% ipython --no-banner

In [1]: import numpy as np

In [2]: from numpy import linalg as LA

In [3]: np.set_printoptions(precision=2, suppress=True, linewidth=160, floatmode="fixed")

In [4]: J = np.load("layer17.npy")

In [5]: print(J)
[[0.22 0.22 0.11 0.11 0.22 0.11]
 [0.00 0.27 0.18 0.09 0.18 0.27]
 [0.15 0.15 0.15 0.15 0.15 0.23]
 [0.10 0.20 0.00 0.40 0.30 0.00]
 [0.29 0.00 0.29 0.29 0.14 0.00]
 [0.08 0.25 0.00 0.17 0.17 0.33]]

In [6]: # rows sum to 1

In [7]: M2 = LA.inv(J)

In [8]: print(np.round(LA.det(J) * M2, 2) + 0)
[[0.00 0.00 0.00 0.00 0.00 0.00]
 [0.00 0.00 0.00 0.00 0.00 0.00]
 [0.00 0.00 0.00 0.00 0.00 0.00]
 [0.00 0.00 0.00 0.00 0.00 0.00]
 [0.00 0.00 0.00 0.00 0.00 0.00]
 [0.00 0.00 0.00 0.00 0.00 0.00]]

In [9]: print(round(LA.det(J) * LA.det(M2), 2))
1.0

In [10]: U, s, vt = LA.svd(J)

In [11]: print(s)
[1.02 0.45 0.32 0.15 0.14 0.01]

In [12]: M2 = U[:, :5] @ np.diag(s[:5]) @ vt[:5]

In [13]: print(LA.matrix_rank(M2))
5

In [14]: print(np.round(np.abs(J - M2).max(), 2))
0.01

In [15]: print(LA.matrix_rank(J, rtol=0.05))
5

In [16]: print(round(float(LA.norm(J - M2, 2)), 2), round(s[5], 2))
0.01 0.01

In [17]: rng = np.random.default_rng(49)

In [18]: labels = rng.integers(0, 3, 5)

In [19]: X = (labels[:, None] == labels) * 2 + np.eye(5)

In [20]: print(X)
[[3.00 0.00 0.00 0.00 2.00]
 [0.00 3.00 0.00 2.00 0.00]
 [0.00 0.00 3.00 0.00 0.00]
 [0.00 2.00 0.00 3.00 0.00]
 [2.00 0.00 0.00 0.00 3.00]]

In [21]: # splits into 3 blocks

In [22]: w, evecs = LA.eig(X)

In [23]: print(np.sort(LA.eigvals(LA.inv(X))))
[0.20 0.20 0.33 1.00 1.00]

In [24]: print(np.sort(LA.eigvals(X.T)))
[1.00 1.00 3.00 5.00 5.00]

In [25]: print(round(float(LA.det(X)), 2))
75.0

In [26]: print(np.flatnonzero(LA.matrix_power((X != 0) + (X.T != 0) + np.eye(5), 5)[4]))
[0 4]

In [27]: print(np.sort(LA.eigvals(X).real))
[1.00 1.00 3.00 5.00 5.00]

In [28]: print(X @ X)
[[13.00  0.00  0.00  0.00 12.00]
 [ 0.00 13.00  0.00 12.00  0.00]
 [ 0.00  0.00  9.00  0.00  0.00]
 [ 0.00 12.00  0.00 13.00  0.00]
 [12.00  0.00  0.00  0.00 13.00]]

In [29]: K = np.diag(np.array([1, -2, -2, 1, 0]))

In [30]: print(K)
[[ 1  0  0  0  0]
 [ 0 -2  0  0  0]
 [ 0  0 -2  0  0]
 [ 0  0  0  1  0]
 [ 0  0  0  0  0]]

In [31]: print([round(float(x), 2) for x in LA.svd(K, compute_uv=False)[:3]])
[2.0, 2.0, 1.0]

In [32]: print(np.argsort(-LA.norm(K, axis=0).round(6), kind="stable")[:3])
[1 2 0]

In [33]: Z = np.array([[-1, -2, 2, 1, -1],
    ...:     [-2, 1, -1, 2, 1],
    ...:     [-2, -2, 2, 1, -2],
    ...:     [1, 0, 0, -1, 0],
    ...:     [2, 2, -1, -2, -1]])

In [34]: data = (rng.random((19, 5)) < 0.25) @ Z

In [35]: print(data)
[[-2 -2  2  1 -2]
 [-2  1 -1  2  1]
 [ 3  2 -1 -3 -1]
 [ 0  3 -2  0  0]
 [-1 -2  2  1 -1]
 [-2  1  0  1 -2]
 [-1 -2  2  1 -1]
 [ 0  0  0  0  0]
 [-2  1 -1  2  1]
 [-2  1 -1  2  1]
 [-1  1 -1  1  1]
 [ 2  2 -1 -2 -1]
 [-2  1  0  1 -2]
 [-2 -2  2  1 -2]
 [-1 -2  2  0 -2]
 [ 0  0  0  0  0]
 [-2  1 -1  2  1]
 [-1 -2  2  1 -1]
 [-2 -4  4  1 -3]]

In [36]: d = LA.norm(data[:, None] - data[None], axis=-1)

In [37]: print(d[5])
[3.61 3.32 6.63 4.12 3.87 0.00 3.87 3.16 3.32 3.32 3.32 5.29 0.00 3.61 3.87 3.16 3.32 3.87 6.48]

In [38]: print(np.unravel_index(d.round(6).argmax(), d.shape))
(np.int64(2), np.int64(18))

In [39]: print(d.shape)
(19, 19)

In [40]: print(np.flatnonzero(d[5] < d.mean() / 2))
[ 5 12]

In [41]: print(LA.norm(data, axis=1))
[4.12 3.32 4.90 3.61 3.32 3.16 3.32 0.00 3.32 3.32 2.24 3.74 3.16 4.12 3.61 0.00 3.32 3.32 6.78]

In [42]: print(LA.matrix_rank(d ** 2))
7

In [43]: print(LA.norm(data - data.mean(axis=0), axis=1))
[3.04 2.99 5.93 4.13 2.55 2.08 2.55 1.38 2.99 2.99 2.46 4.69 2.08 3.04 2.90 1.38 2.99 2.55 5.91]

In [44]: print(d[5].round(6).argsort(kind="stable")[:4])
[ 5 12  7 15]

In [45]: Xc = (data - data.mean(axis=0)) / data.std(axis=0)

In [46]: print(Xc.std(axis=0))
[1.00 1.00 1.00 1.00 1.00]

In [47]: b = LA.lstsq(np.delete(Xc, 3, axis=1), Xc[:, 3])[0]

In [48]: print(np.abs(b).argmax())
2

In [49]: Xc = data - data.mean(axis=0)

In [50]: evecs = LA.svd(Xc)[2][:3]

In [51]: M2 = Xc - Xc @ evecs.T @ evecs

In [52]: print(round(float(LA.norm(M2) / LA.norm(Xc)), 2))
0.04

In [53]: print(LA.norm(M2, axis=1).round(6).argmax())
14

In [54]: print(M2.std(axis=0))
[0.08 0.05 0.06 0.09 0.02]

In [55]: print(np.diag(evecs.T @ evecs))
[0.63 0.66 0.39 0.45 0.87]

In [56]: print(np.round(np.cov(Xc @ evecs.T, rowvar=False), 2) + 0)
[[7.42 0.00 0.00]
 [0.00 3.49 0.00]
 [0.00 0.00 0.71]]

In [57]: print((Xc @ evecs.T).std(axis=0))
[2.65 1.82 0.82]

In [58]: P = data @ LA.solve(data.T @ data, data.T)

In [59]: print(np.allclose(P @ P, P))
True

In [60]: print(P @ data[:, 1])
[-2.00  1.00  2.00  3.00 -2.00  1.00 -2.00  0.00  1.00  1.00  1.00  2.00  1.00 -2.00 -2.00  0.00  1.00 -2.00 -4.00]

In [61]: print(np.diag(P))
[0.23 0.17 0.55 0.27 0.27 0.33 0.27 0.00 0.17 0.17 0.46 0.28 0.33 0.23 0.38 0.00 0.17 0.27 0.46]
